% ipython --no-banner

In [1]: import numpy as np

In [2]: np.set_printoptions(precision=3, suppress=True, linewidth=100, sign=" ")

In [3]: def tidy(a):
   ...:     return np.round(a, 3) + 0
   ...: 

In [4]: M = np.load("data.npy")

In [5]: M
Out[5]: 
array([[-0.8  ,  0.4  ,  2.1  ,  1.   ,  4.233,  0.1  ,  0.2  ,  0.2  , -0.5  ,  0.1  ],
       [-0.1  , -1.1  ,  1.   ,  1.7  ,  2.003,  0.3  ,  1.4  ,  0.9  , -1.2  ,  0.3  ],
       [-1.5  ,  0.1  , -0.6  ,  0.1  , -1.121, -1.   ,  0.7  , -0.8  , -0.9  , -1.4  ],
       [-1.7  , -0.8  ,  1.   , -1.1  ,  1.899,  0.7  ,  1.5  ,  0.8  , -0.2  ,  0.5  ],
       [-1.5  , -1.4  , -1.4  , -0.7  , -2.786,  0.1  ,  1.5  ,  1.8  ,  1.3  ,  1.   ],
       [-0.1  , -1.   ,  0.4  ,  0.6  ,  0.754,  0.4  , -1.1  ,  0.4  , -0.9  ,  0.8  ],
       [ 0.6  , -1.1  ,  0.4  ,  0.1  ,  0.89 ,  0.   , -0.6  , -0.4  , -1.7  , -0.1  ],
       [-0.2  ,  1.9  , -0.1  , -1.1  , -0.138,  0.7  ,  1.6  , -0.1  ,  0.4  , -0.3  ],
       [-2.3  ,  0.5  ,  0.3  ,  0.8  ,  0.455, -0.5  ,  0.6  , -1.1  , -0.2  , -1.2  ],
       [-1.   ,  1.4  ,  0.6  ,  1.2  ,  1.309,  0.9  , -0.8  ,  1.4  ,  1.   ,  2.5  ],
       [ 2.5  , -0.3  ,  1.3  , -0.5  ,  2.519, -0.1  ,  0.1  ,  0.9  ,  0.   ,  0.4  ],
       [ 2.   , -0.4  ,  1.   , -0.2  ,  2.111, -2.1  , -0.2  , -1.3  ,  0.7  , -1.2  ],
       [-1.7  ,  1.8  , -0.2  , -1.6  , -0.318, -0.9  ,  1.3  ,  0.   , -0.4  , -0.9  ],
       [ 0.4  ,  0.8  ,  0.1  ,  1.2  ,  0.221,  0.3  ,  0.2  , -1.   , -0.6  ,  1.4  ],
       [-0.7  ,  1.8  , -0.3  , -1.6  , -0.708, -1.1  ,  1.3  , -1.   , -0.6  ,  0.5  ],
       [ 0.   ,  1.   ,  0.9  , -0.2  ,  1.8  ,  0.8  ,  0.4  , -0.1  ,  0.6  ,  0.3  ],
       [ 0.   ,  0.4  ,  1.6  , -0.7  ,  3.299,  1.3  , -1.1  , -1.4  , -0.8  , -0.7  ],
       [-2.8  ,  1.   , -0.1  , -0.7  , -0.321,  1.1  ,  0.9  , -0.5  ,  0.5  , -0.3  ],
       [-0.5  , -0.7  , -0.4  , -0.6  , -0.923, -1.8  ,  1.3  , -0.2  ,  0.8  , -1.3  ],
       [-0.4  ,  1.1  ,  1.8  , -0.6  ,  3.498,  0.2  , -0.3  , -0.7  , -0.1  ,  0.8  ],
       [-0.8  , -1.3  , -0.1  , -0.4  , -0.124, -0.5  ,  0.8  , -1.1  ,  0.3  ,  1.8  ],
       [ 1.3  ,  2.4  ,  1.1  ,  1.   ,  2.239,  0.   ,  1.1  ,  1.2  ,  1.7  , -0.5  ],
       [ 0.7  ,  1.6  , -0.4  , -0.4  , -0.828, -0.3  , -0.9  ,  1.1  , -0.5  , -0.8  ],
       [ 0.2  , -0.3  , -0.4  ,  0.4  , -0.774, -1.2  ,  0.   , -0.9  , -1.   , -1.4  ],
       [ 4.   , -0.2  , -0.6  , -0.8  , -1.191,  2.6  ,  0.6  , -1.2  ,  0.   , -1.2  ],
       [-0.8  ,  0.   , -0.7  ,  1.6  , -1.275,  0.5  ,  0.   , -0.7  , -0.2  , -1.8  ],
       [ 0.4  , -1.   ,  0.2  ,  0.5  ,  0.493, -0.8  , -0.4  ,  1.8  ,  0.2  ,  1.   ],
       [-1.   ,  1.8  ,  0.   , -1.9  , -0.059, -2.2  , -0.8  , -0.6  , -1.3  , -0.9  ],
       [-0.5  ,  0.5  ,  0.   , -0.2  , -0.017,  1.9  , -1.5  , -0.7  ,  0.9  , -2.   ],
       [ 1.1  , -0.2  ,  0.1  ,  0.8  ,  0.135,  1.1  ,  0.8  ,  0.8  ,  0.3  , -0.2  ],
       [-0.1  , -0.6  , -0.5  , -1.   , -1.056,  0.7  ,  1.   , -0.2  , -1.1  , -1.2  ],
       [-0.9  ,  0.8  ,  0.   ,  0.4  , -0.101,  0.4  ,  0.9  ,  0.9  ,  0.4  ,  0.4  ],
       [-1.2  ,  2.   ,  0.2  ,  1.2  ,  0.309, -0.7  , -0.9  , -0.6  , -0.3  , -2.8  ],
       [-1.6  ,  1.3  ,  1.8  , -0.8  ,  3.586,  0.1  , -1.   ,  0.6  , -0.7  ,  1.5  ],
       [ 1.4  ,  2.   ,  0.9  ,  0.8  ,  1.867,  1.7  , -1.   ,  0.6  ,  0.2  ,  1.3  ],
       [-0.5  , -0.5  ,  0.4  , -0.6  ,  0.66 ,  2.4  ,  0.9  , -0.2  ,  3.1  ,  2.1  ],
       [ 0.2  ,  0.   ,  0.5  , -0.3  ,  0.966, -1.1  , -0.3  ,  2.8  ,  1.1  ,  1.2  ],
       [ 0.   ,  0.5  ,  2.   , -0.2  ,  4.005,  1.1  , -0.6  , -0.4  ,  0.9  , -0.1  ]])

In [6]: Xc = M - M.mean(axis=0)

In [7]: left, s, Vt = np.linalg.svd(Xc, full_matrices=False)

In [8]: np.abs(Vt[0]).argmax()
Out[8]: np.int64(4)

In [9]: tidy(s ** 2 / (s ** 2).sum())
Out[9]: array([ 0.31 ,  0.163,  0.147,  0.098,  0.081,  0.072,  0.055,  0.039,  0.035,  0.   ])

In [10]: tidy(np.abs(Vt[-1]))
Out[10]: array([ 0.006,  0.   ,  0.894,  0.009,  0.449,  0.003,  0.006,  0.003,  0.005,  0.005])
